% ipython --no-banner

In [1]: import numpy as np

In [2]: np.set_printoptions(precision=3, suppress=True, linewidth=160, sign=" ")

In [3]: tidy = lambda a: np.round(a, 3) + 0

In [4]: mat = np.load("out19.npy")

In [5]: print(mat)
[[ 4  2  1  1  0]
 [ 2  4  3  2  1]
 [ 1  3  0  3  3]
 [ 1  2  3  4  0]
 [ 0  1  3  0  2]]

In [6]: vec = np.array([9, 9, 0, 2, 2])

In [7]: print(mat @ np.eye(5)[0])
[ 4.  2.  1.  1.  0.]

In [8]: print(mat @ (2 * vec))
[ 112  120   96   70   26]

In [9]: print(np.linalg.norm(mat @ vec) <= np.linalg.norm(mat, 2) * np.linalg.norm(vec) + 1e-9)
True

In [10]: print(mat @ vec)
[ 56  60  48  35  13]

In [11]: print((mat @ vec).argmax())
1

In [12]: print((mat * vec).sum(axis=1))
[ 56  60  48  35  13]

In [13]: J = np.loadtxt("data.csv", delimiter=",")

In [14]: print(J)
[[ 34.  -6.  54.  -6.  24.  48.  48.  36. -24.  30.  48.  12.   0. -54.]
 [ -6.  -1.  -9.   1.  -4.  -8.  -8.  -6.   4.  -5.  -8.  -2.   0.   9.]
 [ 54.  -9.  79.  -9.  36.  72.  72.  54. -36.  45.  72.  18.   0. -81.]
 [ -6.   1.  -9.  -1.  -4.  -8.  -8.  -6.   4.  -5.  -8.  -2.   0.   9.]
 [ 24.  -4.  36.  -4.  14.  32.  32.  24. -16.  20.  32.   8.   0. -36.]
 [ 48.  -8.  72.  -8.  32.  62.  64.  48. -32.  40.  64.  16.   0. -72.]
 [ 48.  -8.  72.  -8.  32.  64.  62.  48. -32.  40.  64.  16.   0. -72.]
 [ 36.  -6.  54.  -6.  24.  48.  48.  34. -24.  30.  48.  12.   0. -54.]
 [-24.   4. -36.   4. -16. -32. -32. -24.  14. -20. -32.  -8.   0.  36.]
 [ 30.  -5.  45.  -5.  20.  40.  40.  30. -20.  23.  40.  10.   0. -45.]
 [ 48.  -8.  72.  -8.  32.  64.  64.  48. -32.  40.  62.  16.   0. -72.]
 [ 12.  -2.  18.  -2.   8.  16.  16.  12.  -8.  10.  16.   2.   0. -18.]
 [  0.   0.   0.   0.   0.   0.   0.   0.   0.   0.   0.   0.  -2.   0.]
 [-54.   9. -81.   9. -36. -72. -72. -54.  36. -45. -72. -18.   0.  79.]]

In [15]: # symmetric

In [16]: print(tidy(np.sort(np.linalg.eigvals(J).real)))
[ -2.  -2.  -2.  -2.  -2.  -2.  -2.  -2.  -2.  -2.  -2.  -2.  -2. 487.]

In [17]: print(np.flatnonzero(np.linalg.matrix_power((J != 0) + (J.T != 0) + np.eye(14), 14)[5]))
[  0   1   2   3   4   5   6   7   8   9  10  11  13]

In [18]: E = np.load("run6.npy")

In [19]: print(E)
[[-3  2  0 -1 -3 -1 -3  1]
 [ 2 -3  2  0 -1 -3 -1 -3]
 [ 0  2 -3  2  0 -1 -3 -1]
 [-1  0  2 -3  2  0 -1 -3]
 [-3 -1  0  2 -3  2  0 -1]
 [-1 -3 -1  0  2 -3  2  0]
 [-3 -1 -3 -1  0  2 -3  2]
 [ 1 -3 -1 -3 -1  0  2 -3]]

In [20]: w1 = np.array([[3, 3, 3, 0, 0],
    ...:     [2, 0, 1, 3, 0],
    ...:     [2, 2, 2, 3, 3],
    ...:     [3, 3, 2, 3, 1],
    ...:     [0, 0, 0, 1, 1],
    ...:     [3, 3, 0, 2, 1],
    ...:     [1, 0, 2, 2, 2],
    ...:     [2, 2, 2, 3, 3]])

In [21]: b = np.array([3, 2, -3, 2, 0])

In [22]: hid = np.maximum(E @ w1 + b, 0)

In [23]: print(hid)
[[ 0  0  0  0  0]
 [ 0  0  0  0  0]
 [ 0  0  0  0  0]
 [ 0  0  0  0  0]
 [ 2  3  0  3  0]
 [ 0  0  0  0  0]
 [ 0  0  0  0  0]
 [ 0  0  0  0  0]]

In [24]: print(np.linalg.matrix_rank(hid))
1

In [25]: C = np.array([[-5, 4, 3], [-8, 6, -4], [3, 0, 3], [-1, 5, -6], [3, 5, -6]])

In [26]: print(w1 @ C)
[[-30  30   6]
 [-10  23  -9]
 [-14  50 -32]
 [-33  50 -21]
 [  2  10 -12]
 [-38  45 -21]
 [  5  24 -15]
 [-14  50 -32]]

In [27]: u = np.array([1, 3, 0, -3, 3, -2, -1, -2])

In [28]: out = E + np.outer(u, np.eye(8)[7])

In [29]: print(np.linalg.matrix_rank(np.linalg.inv(out) - np.linalg.inv(E), tol=1e-8))
1

In [30]: print(out)
[[-3.  2.  0. -1. -3. -1. -3.  2.]
 [ 2. -3.  2.  0. -1. -3. -1.  0.]
 [ 0.  2. -3.  2.  0. -1. -3. -1.]
 [-1.  0.  2. -3.  2.  0. -1. -6.]
 [-3. -1.  0.  2. -3.  2.  0.  2.]
 [-1. -3. -1.  0.  2. -3.  2. -2.]
 [-3. -1. -3. -1.  0.  2. -3.  1.]
 [ 1. -3. -1. -3. -1.  0.  2. -5.]]

In [31]: print(np.all(np.linalg.eigvalsh(E) > 0))
False

In [32]: try:
    ...:     np.linalg.cholesky(E)
    ...: except np.linalg.LinAlgError as e:
    ...:     print("failed:", e)
    ...: 
failed: Matrix is not positive definite

In [33]: print(tidy(np.linalg.eigvalsh(E).min()))
-9.582

In [34]: w, evecs = np.linalg.eigh(E)

In [35]: print(tidy(evecs.T @ evecs))
[[ 1.  0.  0.  0.  0.  0.  0.  0.]
 [ 0.  1.  0.  0.  0.  0.  0.  0.]
 [ 0.  0.  1.  0.  0.  0.  0.  0.]
 [ 0.  0.  0.  1.  0.  0.  0.  0.]
 [ 0.  0.  0.  0.  1.  0.  0.  0.]
 [ 0.  0.  0.  0.  0.  1.  0.  0.]
 [ 0.  0.  0.  0.  0.  0.  1.  0.]
 [ 0.  0.  0.  0.  0.  0.  0.  1.]]

In [36]: print((w > 1e-8).sum(), (w < -1e-8).sum())
2 6

In [37]: print(tidy(evecs.T @ E @ evecs))
[[-9.582  0.     0.     0.     0.     0.     0.     0.   ]
 [ 0.    -6.372  0.     0.     0.     0.     0.     0.   ]
 [ 0.     0.    -5.271  0.     0.     0.     0.     0.   ]
 [ 0.     0.     0.    -5.223  0.     0.     0.     0.   ]
 [ 0.     0.     0.     0.    -3.957  0.     0.     0.   ]
 [ 0.     0.     0.     0.     0.    -2.613  0.     0.   ]
 [ 0.     0.     0.     0.     0.     0.     3.208  0.   ]
 [ 0.     0.     0.     0.     0.     0.     0.     5.81 ]]

In [38]: print(tidy(np.linalg.eigvalsh(E @ E)))
[  6.829  10.292  15.657  27.283  27.783  33.751  40.597  91.809]

In [39]: print(tidy(w.sum()), np.trace(E))
-24.0 -24

In [40]: print(np.unique(w.round(6) + 0, return_counts=True)[1])
[ 1  1  1  1  1  1  1  1]

In [41]: X = np.arange(144).reshape(12, 12) + 3

In [42]: print(X)
[[   3    4    5    6    7    8    9   10   11   12   13   14]
 [  15   16   17   18   19   20   21   22   23   24   25   26]
 [  27   28   29   30   31   32   33   34   35   36   37   38]
 [  39   40   41   42   43   44   45   46   47   48   49   50]
 [  51   52   53   54   55   56   57   58   59   60   61   62]
 [  63   64   65   66   67   68   69   70   71   72   73   74]
 [  75   76   77   78   79   80   81   82   83   84   85   86]
 [  87   88   89   90   91   92   93   94   95   96   97   98]
 [  99  100  101  102  103  104  105  106  107  108  109  110]
 [ 111  112  113  114  115  116  117  118  119  120  121  122]
 [ 123  124  125  126  127  128  129  130  131  132  133  134]
 [ 135  136  137  138  139  140  141  142  143  144  145  146]]

In [43]: Uu, sigma, VT = np.linalg.svd(X)

In [44]: print(np.argmax(sigma[:-1] / (sigma[1:] + 1e-6)) + 1)
2

In [45]: print(tidy(sigma))
[ 1023.548    20.118     0.        0.        0.        0.        0.        0.        0.        0.        0.        0.   ]

In [46]: out = Uu[:, :2] @ np.diag(sigma[:2]) @ VT[:2]

In [47]: print(np.linalg.matrix_rank(out))
2

In [48]: print(tidy(np.linalg.norm(X - out, 2)), tidy(sigma[2]))
0.0 0.0
